$ python -q
>>> import numpy as np
>>> import numpy.linalg as la
>>> np.set_printoptions(precision=2, suppress=True, linewidth=100, legacy="1.25")
>>> Y = np.array([[3, 1, 3], [0, 3, 2], [2, 1, 0], [3, 3, 0], [1, 3, 0]])
>>> M = Y.T @ Y
>>> M
array([[23, 17,  9],
       [17, 29,  9],
       [ 9,  9, 13]])
>>> Y = M[0, 0] * M[1:] - np.outer(M[1:, 0], M[0])
>>> Y
array([[  0, 378,  54],
       [  0,  54, 218]])
>>> la.matrix_rank(Y), la.matrix_rank(M)
(2, 3)
>>> rng = np.random.default_rng(4255)
>>> Y = M + rng.integers(-2, 3, (3, 1)) @ rng.integers(-2, 3, (1, 3))
>>> Y
array([[23, 17,  9],
       [19, 29, 11],
       [ 7,  9, 11]])
>>> Y - M
array([[ 0,  0,  0],
       [ 2,  0,  2],
       [-2,  0, -2]])
>>> q, V = la.qr(M[:, :1])[0], la.qr(M[:, 1:])[0]
>>> sig = la.svd(q.T @ V, compute_uv=False)
>>> (sig > 0.9).sum()
1
>>> round(la.norm(q @ q.T - V @ V.T, 2), 2)
1.0
>>> evals, V = la.eigh(M)
>>> x0 = np.array([9, -1, 2])
>>> V * np.sqrt(evals) @ V.T
array([[4.37, 1.72, 0.97],
       [1.72, 5.03, 0.87],
       [0.97, 0.87, 3.36]])
>>> la.eigvalsh(M[1:, 1:])
array([ 8.96, 33.04])
>>> V * np.abs(evals) @ V.T
array([[23., 17.,  9.],
       [17., 29.,  9.],
       [ 9.,  9., 13.]])
>>> np.round(x0 @ M @ x0 / (x0 @ x0), 2), round(evals[0], 2), round(float(evals[-1]), 2)
(22.4, 7.5, 47.88)
>>> idx = rng.permutation(3)
>>> idx
array([2, 0, 1])
>>> Y = M[idx][:, idx]
>>> Y
array([[13,  9,  9],
       [ 9, 23, 17],
       [ 9, 17, 29]])
>>> np.sort(np.abs(la.eigvals(Y)))
array([ 7.5 ,  9.62, 47.88])
>>> np.allclose(Y, M)
False
>>> m1 = np.load("data.npy")
>>> m1
array([[-16,  16, -16,   8,  24],
       [-18,  18, -18,   9,  27],
       [-14,  14, -14,   7,  21],
       [ -8,   8,  -8,   4,  12]])
>>> left, sig, vt = la.svd(m1)
>>> sig.round(2) + 0
array([67.97,  0.  ,  0.  ,  0.  ])
>>> Y = left[:, :1] @ np.diag(sig[:1]) @ vt[:1]
>>> Y
array([[-16.,  16., -16.,   8.,  24.],
       [-18.,  18., -18.,   9.,  27.],
       [-14.,  14., -14.,   7.,  21.],
       [ -8.,   8.,  -8.,   4.,  12.]])
>>> la.matrix_rank(m1, rtol=0.05)
1
>>> E = np.load("mat.npy")
>>> E
array([[-3.,  2.,  0.],
       [ 2., -1.,  2.],
       [ 0.,  2., -3.]])
>>> # symmetric, so the eigenvalues are real
>>> np.round(la.det(E.T), 2)
15.0
>>> np.poly(E)
array([  1.,   7.,   7., -15.])
>>> round(float(la.det(2 * E)), 2), np.round(la.det(E), 2)
(120.0, 15.0)
>>> round(float(la.det(E[::-1])), 2)
-15.0
>>> np.round(la.eigvals(E).sum().real, 2)
-7.0
>>> np.kron(np.eye(2, dtype=int), E)
array([[-3.,  2.,  0., -0.,  0.,  0.],
       [ 2., -1.,  2.,  0., -0.,  0.],
       [ 0.,  2., -3.,  0.,  0., -0.],
       [-0.,  0.,  0., -3.,  2.,  0.],
       [ 0., -0.,  0.,  2., -1.,  2.],
       [ 0.,  0., -0.,  0.,  2., -3.]])
>>> np.einsum("ij,ji->", E, E)
35.0
